% python3 -q
>>> import numpy as np
>>> np.set_printoptions(suppress=True, linewidth=160)
>>> mat = np.loadtxt("arr.csv", delimiter=",")
>>> mat
array([[ -1.054,   0.671,  -0.635,  -1.974,   1.742,  -1.758,   1.709,   1.08 ],
       [  0.618,  -0.328,   0.403,   1.066,  -0.949,   0.963,  -0.946,  -0.598],
       [  1.652,  -1.007,   1.032,   2.989,  -2.663,   2.717,  -2.641,  -1.704],
       [ -0.159,   0.113,  -0.094,  -0.273,   0.251,  -0.277,   0.276,   0.183],
       [ -2.02 ,   1.197,  -1.218,  -3.617,   3.22 ,  -3.21 ,   3.219,   2.023],
       [  9.65 ,  -5.838,   5.8  ,  17.344, -15.409,  15.419, -15.443,  -9.649],
       [  5.07 ,  -3.067,   3.004,   9.161,  -8.136,   8.116,  -8.139,  -5.073],
       [ -1.957,   1.153,  -1.164,  -3.481,   3.101,  -3.092,   3.067,   1.945],
       [ -3.812,   2.296,  -2.28 ,  -6.876,   6.134,  -6.102,   6.123,   3.815],
       [  3.018,  -1.821,   1.769,   5.39 ,  -4.788,   4.774,  -4.758,  -2.99 ],
       [ -7.447,   4.51 ,  -4.51 , -13.482,  12.041, -11.978,  11.979,   7.471],
       [-11.459,   6.889,  -6.885, -20.675,  18.393, -18.388,  18.394,  11.482],
       [ -3.807,   2.297,  -2.299,  -6.889,   6.128,  -6.133,   6.149,   3.787],
       [ -0.43 ,   0.251,  -0.222,  -0.774,   0.675,  -0.723,   0.667,   0.417],
       [ -2.232,   1.323,  -1.339,  -3.963,   3.587,  -3.567,   3.562,   2.232],
       [  2.578,  -1.518,   1.495,   4.635,  -4.06 ,   4.09 ,  -4.132,  -2.533],
       [  2.595,  -1.552,   1.564,   4.71 ,  -4.172,   4.17 ,  -4.169,  -2.605]])
>>> rng = np.random.default_rng(1439)
>>> A2 = mat + rng.integers(-2, 3, (17, 1)) @ rng.integers(-2, 3, (1, 8))
>>> print(A2.round(3))
[[ -1.054   0.671  -0.635  -1.974   1.742  -1.758   1.709   1.08 ]
 [  0.618  -0.328   0.403   1.066   0.051   1.963  -1.946  -0.598]
 [  1.652  -1.007   1.032   2.989  -0.663   4.717  -4.641  -1.704]
 [ -0.159   0.113  -0.094  -0.273   2.251   1.723  -1.724   0.183]
 [ -2.02    1.197  -1.218  -3.617   3.22   -3.21    3.219   2.023]
 [  9.65   -5.838   5.8    17.344 -14.409  16.419 -16.443  -9.649]
 [  5.07   -3.067   3.004   9.161 -10.136   6.116  -6.139  -5.073]
 [ -1.957   1.153  -1.164  -3.481   2.101  -4.092   4.067   1.945]
 [ -3.812   2.296  -2.28   -6.876   5.134  -7.102   7.123   3.815]
 [  3.018  -1.821   1.769   5.39   -5.788   3.774  -3.758  -2.99 ]
 [ -7.447   4.51   -4.51  -13.482  12.041 -11.978  11.979   7.471]
 [-11.459   6.889  -6.885 -20.675  20.393 -16.388  16.394  11.482]
 [ -3.807   2.297  -2.299  -6.889   5.128  -7.133   7.149   3.787]
 [ -0.43    0.251  -0.222  -0.774  -1.325  -2.723   2.667   0.417]
 [ -2.232   1.323  -1.339  -3.963   2.587  -4.567   4.562   2.232]
 [  2.578  -1.518   1.495   4.635  -5.06    3.09   -3.132  -2.533]
 [  2.595  -1.552   1.564   4.71   -2.172   6.17   -6.169  -2.605]]
>>> np.round(np.linalg.svd(A2 - mat, compute_uv=False), 3) + 0
array([9.798, 0.   , 0.   , 0.   , 0.   , 0.   , 0.   , 0.   ])
>>> np.round(A2 - mat, 3)
array([[ 0.,  0.,  0.,  0.,  0.,  0.,  0.,  0.],
       [ 0.,  0.,  0.,  0.,  1.,  1., -1.,  0.],
       [ 0.,  0.,  0.,  0.,  2.,  2., -2.,  0.],
       [ 0.,  0.,  0.,  0.,  2.,  2., -2.,  0.],
       [ 0.,  0.,  0.,  0.,  0.,  0.,  0.,  0.],
       [ 0.,  0.,  0.,  0.,  1.,  1., -1.,  0.],
       [ 0.,  0.,  0.,  0., -2., -2.,  2.,  0.],
       [ 0.,  0.,  0.,  0., -1., -1.,  1.,  0.],
       [ 0.,  0.,  0.,  0., -1., -1.,  1.,  0.],
       [ 0.,  0.,  0.,  0., -1., -1.,  1.,  0.],
       [ 0.,  0.,  0.,  0.,  0.,  0.,  0.,  0.],
       [ 0.,  0.,  0.,  0.,  2.,  2., -2.,  0.],
       [ 0.,  0.,  0.,  0., -1., -1.,  1.,  0.],
       [ 0.,  0.,  0.,  0., -2., -2.,  2.,  0.],
       [ 0.,  0.,  0.,  0., -1., -1.,  1.,  0.],
       [ 0.,  0.,  0.,  0., -1., -1.,  1.,  0.],
       [ 0.,  0.,  0.,  0.,  2.,  2., -2.,  0.]])
>>> np.linalg.matrix_rank(A2, rtol=0.1)
np.int64(2)
>>> np.argsort(-np.linalg.norm(A2, axis=0).round(6), kind="stable")[:3]
array([3, 4, 6])
>>> np.linalg.cond(A2) > 100
np.True_
>>> [round(float(x), 3) for x in np.linalg.svd(A2, compute_uv=False)[:3]]
[71.463, 9.479, 0.109]
>>> A2 = np.array([[-2, 0, 0],
...     [-3, 0, 0],
...     [3, 2, 1],
...     [1, 1, -1],
...     [2, -2, 1],
...     [3, 2, 0],
...     [2, 1, 3],
...     [0, -2, -1]])
>>> print(np.vstack([mat, A2.T]).shape)
(20, 8)
>>> np.linalg.matrix_rank(mat @ A2)
np.int64(3)
>>> print(np.round(np.einsum("ij->j", mat), 3))
[ -9.196   5.569  -5.579 -16.709  15.095 -14.979  14.917   9.283]
